In [1]: import numpy as np

In [2]: import numpy.linalg as la

In [3]: np.set_printoptions(suppress=True, linewidth=200)

In [4]: rnd = lambda a: np.round(a, 2) + 0

In [5]: cent = np.array([[1.7, -0.4, 1.2, 0.6, 0.6, 1.0, 1.2, -0.5, 2.6, 1.1, 1.3],
   ...:     [1.4, 0.0, -1.0, -1.5, -0.1, 0.4, 0.2, 0.2, 1.5, 0.5, 0.5]])

In [6]: rng = np.random.default_rng(9)

In [7]: A = np.array([[0, 1],
   ...:     [-2, -1],
   ...:     [-2, 1],
   ...:     [-2, -1],
   ...:     [0, 2],
   ...:     [0, -2],
   ...:     [1, 1],
   ...:     [2, 0],
   ...:     [2, 2],
   ...:     [-2, 0],
   ...:     [2, -1],
   ...:     [-2, 1],
   ...:     [1, -1],
   ...:     [-1, -1],
   ...:     [0, -2],
   ...:     [1, -2],
   ...:     [2, -1],
   ...:     [-2, 2],
   ...:     [1, 0],
   ...:     [-1, 0],
   ...:     [0, 0],
   ...:     [-1, 2],
   ...:     [1, 2],
   ...:     [2, 0],
   ...:     [-1, -1],
   ...:     [1, 2],
   ...:     [-1, -1],
   ...:     [2, 0],
   ...:     [-1, 1],
   ...:     [-1, 0],
   ...:     [2, 0],
   ...:     [0, -2],
   ...:     [1, -1],
   ...:     [0, -1],
   ...:     [-2, -1],
   ...:     [2, 1],
   ...:     [1, 1]]) @ cent + 0.02 * rng.normal(size=(37, 11))

In [8]: rnd(A)
Out[8]: 
array([[ 1.38,  0.  , -1.03, -1.49, -0.08,  0.39,  0.21,  0.21,  1.49,  0.48,  0.46],
       [-4.77,  0.8 , -1.35,  0.32, -1.09, -2.41, -2.57,  0.79, -6.67, -2.71, -3.1 ],
       [-2.03,  0.85, -3.4 , -2.71, -1.28, -1.62, -2.18,  1.18, -3.69, -1.72, -2.14],
       [-4.81,  0.77, -1.39,  0.3 , -1.09, -2.4 , -2.61,  0.8 , -6.68, -2.7 , -3.12],
       [ 2.78,  0.  , -2.01, -2.96, -0.22,  0.78,  0.39,  0.41,  2.99,  0.98,  0.98],
       [-2.81,  0.02,  1.98,  3.  ,  0.19, -0.79, -0.39, -0.43, -2.95, -1.  , -1.01],
       [ 3.08, -0.41,  0.2 , -0.89,  0.5 ,  1.41,  1.37, -0.32,  4.08,  1.6 ,  1.81],
       [ 3.37, -0.8 ,  2.41,  1.22,  1.18,  2.01,  2.41, -1.01,  5.24,  2.18,  2.59],
       [ 6.21, -0.8 ,  0.4 , -1.77,  1.03,  2.82,  2.82, -0.6 ,  8.18,  3.24,  3.58],
       [-3.36,  0.8 , -2.4 , -1.2 , -1.18, -2.01, -2.36,  1.01, -5.2 , -2.21, -2.59],
       [ 2.  , -0.76,  3.42,  2.67,  1.33,  1.55,  2.23, -1.24,  3.7 ,  1.72,  2.1 ],
       [-2.02,  0.82, -3.44, -2.73, -1.27, -1.62, -2.2 ,  1.22, -3.7 , -1.69, -2.1 ],
       [ 0.3 , -0.38,  2.22,  2.11,  0.72,  0.59,  0.98, -0.72,  1.12,  0.63,  0.8 ],
       [-3.14,  0.39, -0.19,  0.91, -0.5 , -1.38, -1.38,  0.27, -4.09, -1.61, -1.8 ],
       [-2.78,  0.04,  2.01,  2.99,  0.19, -0.79, -0.42, -0.4 , -2.99, -0.98, -1.01],
       [-1.09, -0.37,  3.21,  3.57,  0.8 ,  0.21,  0.79, -0.9 , -0.43,  0.12,  0.31],
       [ 1.99, -0.8 ,  3.4 ,  2.68,  1.25,  1.54,  2.24, -1.22,  3.69,  1.71,  2.09],
       [-0.58,  0.78, -4.39, -4.24, -1.39, -1.19, -1.99,  1.41, -2.19, -1.18, -1.58],
       [ 1.68, -0.38,  1.18,  0.6 ,  0.59,  1.01,  1.19, -0.49,  2.59,  1.08,  1.32],
       [-1.69,  0.41, -1.18, -0.62, -0.58, -1.02, -1.19,  0.5 , -2.59, -1.09, -1.3 ],
       [-0.02,  0.02,  0.02,  0.01,  0.02, -0.04,  0.  ,  0.  , -0.04,  0.  ,  0.  ],
       [ 1.07,  0.38, -3.2 , -3.59, -0.79, -0.22, -0.82,  0.89,  0.4 , -0.11, -0.3 ],
       [ 4.51, -0.39, -0.8 , -2.42,  0.39,  1.81,  1.62, -0.08,  5.58,  2.09,  2.28],
       [ 3.34, -0.82,  2.36,  1.23,  1.21,  1.99,  2.4 , -0.99,  5.24,  2.22,  2.63],
       [-3.09,  0.43, -0.17,  0.92, -0.5 , -1.38, -1.41,  0.33, -4.11, -1.61, -1.76],
       [ 4.49, -0.4 , -0.82, -2.41,  0.39,  1.78,  1.62, -0.11,  5.58,  2.12,  2.31],
       [-3.15,  0.39, -0.18,  0.88, -0.51, -1.4 , -1.44,  0.28, -4.08, -1.57, -1.8 ],
       [ 3.4 , -0.79,  2.4 ,  1.21,  1.18,  2.  ,  2.41, -0.99,  5.17,  2.22,  2.6 ],
       [-0.3 ,  0.37, -2.2 , -2.13, -0.75, -0.6 , -1.  ,  0.7 , -1.1 , -0.6 , -0.78],
       [-1.68,  0.43, -1.15, -0.58, -0.58, -0.96, -1.22,  0.49, -2.59, -1.13, -1.28],
       [ 3.43, -0.82,  2.38,  1.22,  1.23,  1.97,  2.41, -1.  ,  5.16,  2.19,  2.59],
       [-2.8 ,  0.  ,  1.99,  3.  ,  0.2 , -0.79, -0.38, -0.38, -3.02, -1.02, -1.01],
       [ 0.33, -0.39,  2.18,  2.08,  0.68,  0.6 ,  0.98, -0.7 ,  1.13,  0.59,  0.82],
       [-1.43,  0.01,  1.01,  1.48,  0.13, -0.4 , -0.21, -0.21, -1.48, -0.53, -0.5 ],
       [-4.82,  0.8 , -1.41,  0.3 , -1.08, -2.4 , -2.59,  0.81, -6.69, -2.7 , -3.1 ],
       [ 4.81, -0.78,  1.44, -0.26,  1.08,  2.41,  2.61, -0.78,  6.72,  2.67,  3.11],
       [ 3.07, -0.41,  0.18, -0.91,  0.53,  1.39,  1.39, -0.3 ,  4.12,  1.57,  1.83]])

In [9]: np.argsort(-la.norm(A, axis=0).round(6), kind="stable")[:3]
Out[9]: array([8, 0, 2])

In [10]: rnd(la.norm(A, 2) / la.norm(A))
Out[10]: np.float64(0.91)
